In [1]: import numpy as np

In [2]: import numpy.linalg as la

In [3]: np.set_printoptions(precision=3, suppress=True, linewidth=200, floatmode="fixed")

In [4]: def rd(a):
   ...:     return np.round(a, 3) + 0
   ...: 

In [5]: W0 = np.loadtxt("a.csv", delimiter=",")

In [6]: W0
Out[6]: 
array([[ 0.000, 25.000,  3.000,  5.000,  0.000, 11.000,  3.000],
       [ 0.000, 20.000,  1.000,  6.000,  0.000,  0.000,  0.000],
       [45.000,  0.000,  0.000,  0.000,  0.000,  0.000,  0.000],
       [26.000,  0.000,  0.000,  0.000,  9.000,  0.000,  0.000],
       [ 4.000,  0.000,  0.000,  0.000,  5.000,  0.000,  0.000],
       [ 3.000, 12.000,  0.000,  0.000,  0.000,  2.000,  0.000],
       [ 0.000, 35.000,  7.000, 23.000,  0.000, 18.000, 11.000],
       [ 1.000,  0.000,  0.000,  0.000, 14.000,  0.000,  0.000],
       [17.000,  0.000,  0.000,  0.000,  0.000,  0.000,  0.000],
       [44.000,  0.000,  0.000,  0.000,  0.000,  0.000,  0.000],
       [ 4.000, 15.000, 10.000, 21.000,  0.000, 33.000, 49.000],
       [ 0.000, 11.000,  4.000, 17.000, 12.000,  6.000,  0.000],
       [30.000,  8.000,  5.000,  2.000,  0.000, 22.000, 32.000],
       [28.000,  0.000,  0.000,  0.000, 11.000,  0.000,  3.000],
       [10.000,  0.000,  0.000,  0.000, 11.000,  0.000,  0.000],
       [ 7.000,  0.000,  0.000,  0.000,  0.000,  0.000,  0.000],
       [ 0.000,  2.000,  7.000, 16.000,  6.000, 21.000, 32.000],
       [46.000,  0.000,  0.000,  0.000,  5.000,  0.000,  0.000],
       [35.000,  0.000,  0.000,  0.000,  0.000,  1.000,  4.000],
       [41.000,  0.000,  1.000,  0.000,  0.000,  9.000, 17.000],
       [ 0.000,  0.000,  5.000, 13.000, 12.000, 13.000, 19.000]])

In [7]: cen = (W0 - W0.mean(axis=0)) / W0.std(axis=0)

In [8]: np.argwhere(np.abs(cen) > 2)
Out[8]: 
array([[ 6,  1],
       [ 6,  3],
       [10,  2],
       [10,  3],
       [10,  5],
       [10,  6]])

In [9]: rd(cen.std(axis=0))
Out[9]: array([1.000, 1.000, 1.000, 1.000, 1.000, 1.000, 1.000])

In [10]: coef = la.lstsq(np.delete(cen, 5, axis=1), cen[:, 5])[0]

In [11]: np.abs(coef).argmax()
Out[11]: np.int64(2)

In [12]: C = W0[[4, 17]].astype(float)

In [13]: for _ in range(5):
    ...:     idx = la.norm(W0[:, None] - C, axis=-1).argmin(axis=1)
    ...:     C = np.array([W0[idx == j].mean(axis=0) for j in range(2)])
    ...: 

In [14]: idx
Out[14]: array([0, 0, 1, 1, 0, 0, 0, 0, 1, 1, 0, 0, 1, 1, 0, 0, 0, 1, 1, 1, 0])

In [15]: np.bincount(idx)
Out[15]: array([12,  9])

In [16]: np.abs(C[1] - C[0]).argmax()
Out[16]: np.int64(0)

In [17]: rd(C)
Out[17]: 
array([[ 2.417, 10.000,  3.083,  8.417,  5.000,  8.667,  9.500],
       [34.667,  0.889,  0.667,  0.222,  2.778,  3.556,  6.222]])

In [18]: rd(C[1] - C[0])
Out[18]: array([32.250, -9.111, -2.417, -8.194, -2.222, -5.111, -3.278])

In [19]: f = np.array([-5, 0])

In [20]: rd(np.cross(C[1, :3], C[0, :3]))
Out[20]: array([  -3.926, -105.278,  344.519])

In [21]: m1 = np.load("block16.npy")

In [22]: m1
Out[22]: 
array([[ 3,  5,  6,  2,  3],
       [ 3,  5,  6,  2,  3],
       [-1,  1,  2, -2, -1],
       [ 1,  3,  4,  0,  1],
       [ 4,  6,  7,  3,  4],
       [ 1,  3,  4,  0,  1],
       [ 0,  2,  3, -1,  0]])

In [23]: t3 = np.stack([m1, 2 * m1, m1[::-1]])

In [24]: np.einsum("bij,cij->bc", t3, t3)
Out[24]: 
array([[ 371,  742,  181],
       [ 742, 1484,  362],
       [ 181,  362,  371]])

In [25]: (t3 @ m1.T).shape
Out[25]: (3, 7, 7)

In [26]: la.matrix_rank(t3.reshape(3, -1))
Out[26]: np.int64(2)
